>>> import numpy as np
>>> import numpy.linalg as la
>>> np.set_printoptions(precision=3, suppress=True, linewidth=200, legacy="1.25")
>>> rnd = lambda a: np.round(a, 3) + 0
>>> X = np.array([[0, 1, 4, 0], [0, 0, 0, 0], [0, 0, 0, 0], [0, 0, 0, 0]])
>>> X
array([[0, 1, 4, 0],
       [0, 0, 0, 0],
       [0, 0, 0, 0],
       [0, 0, 0, 0]])
>>> rng = np.random.default_rng(57900)
>>> z = rng.permutation(4)
>>> z
array([3, 2, 0, 1])
>>> other = X[z][:, z]
>>> np.allclose(other, X)
False
>>> rnd(np.sort(np.abs(la.eigvals(other))))
array([0., 0., 0., 0.])
>>> np.abs(np.diag(la.qr(X)[1])) > 1e-9
array([False, False, False, False])
>>> rnd(np.trace(la.pinv(X) @ X))
1.0
>>> la.matrix_rank(X - X[0, 0] * np.eye(4))
1
>>> rnd(np.sort(la.eigvals(X)))
array([0., 0., 0., 0.])
>>> U, sigma, VT = la.svd(X)
>>> evecs = VT[:(sigma > 1e-8).sum()]
>>> x0 = X[2] + 2 * X[0] + rng.integers(2) * np.eye(4)[0]
>>> x0
array([1., 2., 8., 0.])
>>> rnd(np.diag(evecs.T @ evecs))
array([0.   , 0.059, 0.941, 0.   ])
>>> F = np.load("case13.npy")
>>> F
array([[ 7,  9, 10],
       [ 2,  4,  5],
       [ 8, 10, 11],
       [ 8, 10, 11]])
>>> np.unique(F.round(6), axis=0).shape
(3, 3)
>>> th = np.radians(90)
>>> Rm = np.eye(3)
>>> Rm[0, 0] = Rm[1, 1] = np.cos(th)
>>> Rm[0, 1], Rm[1, 0] = -np.sin(th), np.sin(th)
>>> rnd(Rm)
array([[ 0., -1.,  0.],
       [ 1.,  0.,  0.],
       [ 0.,  0.,  1.]])
>>> other = F @ Rm.T
>>> rnd(other)
array([[ -9.,   7.,  10.],
       [ -4.,   2.,   5.],
       [-10.,   8.,  11.],
       [-10.,   8.,  11.]])
>>> np.allclose(la.norm(F, axis=1), la.norm(other, axis=1))
True
>>> np.allclose(F @ F.T, other @ other.T)
True
>>> U, sigma, VT = la.svd(F)
>>> evecs = VT[:(sigma > 1e-8).sum()]
>>> x0 = F[1] + -1 * F[3] + rng.integers(2) * np.eye(3)[1]
>>> x0
array([-6., -5., -6.])
>>> rnd(np.diag(evecs.T @ evecs))
array([0.929, 0.357, 0.714])
>>> np.allclose(evecs.T @ evecs @ x0, x0)
False
>>> rnd(la.norm(x0 - evecs.T @ evecs @ x0))
0.802
>>> rk = la.matrix_rank(F)
>>> rk
2
>>> N = la.svd(F)[2][rk:].T
>>> rnd(N @ N.T)
array([[ 0.071, -0.214,  0.143],
       [-0.214,  0.643, -0.429],
       [ 0.143, -0.429,  0.286]])
>>> N.shape
(3, 1)
>>> np.allclose(F @ N, 0)
True
>>> la.matrix_rank(F.T @ F), la.matrix_rank(F @ F.T)
(2, 2)
>>> rnd(F @ N)
array([[0.],
       [0.],
       [0.],
       [0.]])
>>> U, sigma, VT = la.svd(F)
>>> np.argmax(sigma[:-1] / (sigma[1:] + 1e-6)) + 1
2
>>> rnd(sigma)
array([29.041,  1.282,  0.   ])
>>> other = U[:, :2] @ np.diag(sigma[:2]) @ VT[:2]
>>> la.matrix_rank(F, rtol=0.05)
1
>>> la.matrix_rank(other)
2
>>> rnd(np.abs(F - other).max())
0.0
>>> rnd(la.norm(F - other) / la.norm(F))
0.0
>>> arr = np.load("test14.npy")
>>> arr
array([[ 0.406, -0.725,  0.455],
       [ 1.386,  0.906,  2.305],
       [ 0.385, -0.741,  0.529],
       [ 0.999,  1.611,  1.814],
       [ 0.404, -0.725,  0.523],
       [ 0.86 ,  0.086,  1.433],
       [ 0.919,  0.088,  1.389],
       [ 1.308, -0.614,  1.893],
       [ 1.295, -0.578,  1.883],
       [ 0.924,  0.104,  1.388],
       [ 1.027,  1.578,  1.798]])
>>> la.matrix_rank(arr, rtol=0.1)
2
>>> rnd(np.abs(la.svd(arr)[2][-1]))
array([0.835, 0.088, 0.543])
>>> other = arr + rng.integers(-2, 3, (11, 2)) @ rng.integers(-2, 3, (2, 3))
>>> rnd(other)
array([[-3.594, -4.725,  4.455],
       [-2.614, -3.094,  6.305],
       [ 3.385,  3.259, -2.471],
       [ 2.999,  3.611, -0.186],
       [ 2.404,  1.275, -1.477],
       [-2.14 , -3.914,  4.433],
       [ 0.919,  0.088,  1.389],
       [ 0.308, -2.614,  2.893],
       [-2.705, -2.578,  5.883],
       [-2.076, -1.896,  4.388],
       [-2.973, -0.422,  5.798]])
>>> la.matrix_rank(other - arr, tol=1e-8)
2
>>> cov = np.cov(other, rowvar=False)
>>> rnd(other.std(axis=0))
array([2.497, 2.676, 2.949])
>>> cov.shape
(3, 3)
>>> np.median(other, axis=0)
array([-2.076, -1.896,  4.388])
>>> np.argwhere(np.triu(np.abs(np.corrcoef(other.T)) > 0.8, 1))
array([[0, 1],
       [0, 2],
       [1, 2]])
>>> U, sigma, VT = la.svd(arr)
>>> rnd(sigma)
array([6.071, 2.701, 0.082])
>>> other = U[:, :2] @ np.diag(sigma[:2]) @ VT[:2]
>>> rnd(np.abs(arr - other).max())
0.044
>>> la.matrix_rank(other)
2
>>> rnd(la.norm(arr - other, 2)), rnd(sigma[2])
(0.082, 0.082)
>>> Xs = (arr - arr.mean(axis=0)) / arr.std(axis=0)
>>> np.argwhere(np.abs(Xs) > 2)
array([], shape=(0, 2), dtype=int64)
>>> rnd(Xs.std(axis=0))
array([1., 1., 1.])
>>> c = la.lstsq(np.delete(Xs, 0, axis=1), Xs[:, 0])[0]
>>> rnd(1 - np.var(Xs[:, 0] - np.delete(Xs, 0, axis=1) @ c))
0.993
>>> np.abs(c).argmax()
1
>>> data = np.load("run0.npy")
>>> data
array([[ 1.,  2., -2.],
       [ 2., -2., -1.],
       [-2., -1., -2.]])
>>> w, evecs = la.eig(data)
>>> rnd(data @ evecs[:, 0] - w[0] * evecs[:, 0])
array([0., 0., 0.])
>>> rnd(np.prod(w))
27.0
>>> rnd(np.sort(la.eigvals(data @ data)))
array([9., 9., 9.])
>>> cov = data.T @ data
>>> rnd(la.eigvalsh(cov)[::-1])
array([9., 9., 9.])
>>> np.trace(cov), (data ** 2).sum()
(27.0, 27.0)
>>> np.diag(cov)
array([9., 9., 9.])
>>> cov
array([[9., 0., 0.],
       [0., 9., 0.],
       [0., 0., 9.]])
>>> rnd(la.svd(data, compute_uv=False) ** 2)
array([9., 9., 9.])
>>> other = data / la.norm(data, axis=1, keepdims=True)
>>> cov = other @ other.T
>>> np.degrees(np.arccos(np.clip(cov[1, 2], -1, 1)))
90.0
>>> rnd(cov[1])
array([0., 1., 0.])
>>> rnd(cov)
array([[1., 0., 0.],
       [0., 1., 0.],
       [0., 0., 1.]])
>>> (cov - 2 * np.eye(3)).round(6).argmax(axis=1)
array([1, 0, 0])
>>> rnd(la.norm(other, axis=1))
array([1., 1., 1.])
>>> x0 = np.array([1, 0, 0])
>>> h = np.maximum(data @ x0, 0)
>>> data.T @ h
array([ 5., -2., -4.])
>>> np.maximum(data @ x0, 0) - np.maximum(-data @ x0, 0)
array([ 1.,  2., -2.])
>>> np.maximum(data @ (3 * x0), 0)
array([3., 6., 0.])
>>> np.flatnonzero(h > 1e-9)
array([0, 1])
>>> mat = rng.normal(size=(15, 3)) + 10 * np.array([-7, 6, 8])
>>> rnd(mat)
array([[-68.484,  59.653,  78.67 ],
       [-70.304,  61.349,  79.635],
       [-69.801,  60.723,  79.18 ],
       [-71.429,  61.897,  81.445],
       [-70.25 ,  60.228,  81.432],
       [-68.982,  59.157,  79.92 ],
       [-68.373,  58.937,  79.896],
       [-70.335,  59.846,  80.408],
       [-68.918,  59.952,  78.787],
       [-69.434,  58.644,  80.703],
       [-69.421,  59.639,  80.897],
       [-72.337,  60.564,  79.712],
       [-70.055,  60.058,  79.517],
       [-71.236,  58.508,  79.47 ],
       [-70.282,  60.96 ,  80.147]])
>>> cov = mat.T @ mat
>>> rnd(np.trace(cov)), rnd((mat ** 2).sum())
(223475.412, 223475.412)
>>> la.matrix_rank(cov)
3
>>> rnd(cov)
array([[ 73467.036, -62993.349, -83962.586],
       [-62993.349,  54027.11 ,  72000.327],
       [-83962.586,  72000.327,  95981.267]])
>>> rnd(np.diag(cov))
array([73467.036, 54027.11 , 95981.267])
>>> rnd(la.svd(mat, compute_uv=False) ** 2)
array([223456.007,     11.187,      8.218])
>>> (mat @ mat.T).shape
(15, 15)
>>> np.allclose(cov, cov.T)
True
>>> K = np.load("arr.npy")
>>> K
array([[ 0.762,  0.537, -0.8  ],
       [ 0.862,  0.653, -0.892],
       [-0.834, -0.617,  0.867],
       [ 0.537,  0.345, -0.578],
       [ 0.291,  0.178, -0.319],
       [ 0.537,  0.345, -0.578],
       [ 0.762,  0.537, -0.8  ],
       [-0.716, -0.493,  0.757],
       [-0.8  , -0.578,  0.837],
       [ 0.862,  0.653, -0.892],
       [-0.97 , -0.851,  0.98 ],
       [ 0.   ,  0.   ,  0.   ],
       [ 0.197,  0.119, -0.217],
       [ 0.922,  0.744, -0.943],
       [-0.604, -0.397,  0.647],
       [-0.1  , -0.06 ,  0.11 ],
       [-0.291, -0.178,  0.319],
       [ 0.1  ,  0.06 , -0.11 ],
       [-0.947, -0.793,  0.963],
       [-0.537, -0.345,  0.578],
       [ 0.664,  0.446, -0.706],
       [ 0.   ,  0.   ,  0.   ],
       [ 0.197,  0.119, -0.217],
       [-0.97 , -0.851,  0.98 ],
       [-0.905, -0.716,  0.929],
       [-0.291, -0.178,  0.319],
       [-0.197, -0.119,  0.217]])
>>> Xs = (K - K.mean(axis=0)) / K.std(axis=0)
>>> rnd(Xs.std(axis=0))
array([1., 1., 1.])
>>> np.argwhere(np.abs(Xs) > 2)
array([], shape=(0, 2), dtype=int64)
>>> c = la.lstsq(np.delete(Xs, 2, axis=1), Xs[:, 2])[0]
>>> rnd(c)
array([-1.21 ,  0.211])
>>> rnd(1 - np.var(Xs[:, 2] - np.delete(Xs, 2, axis=1) @ c))
1.0
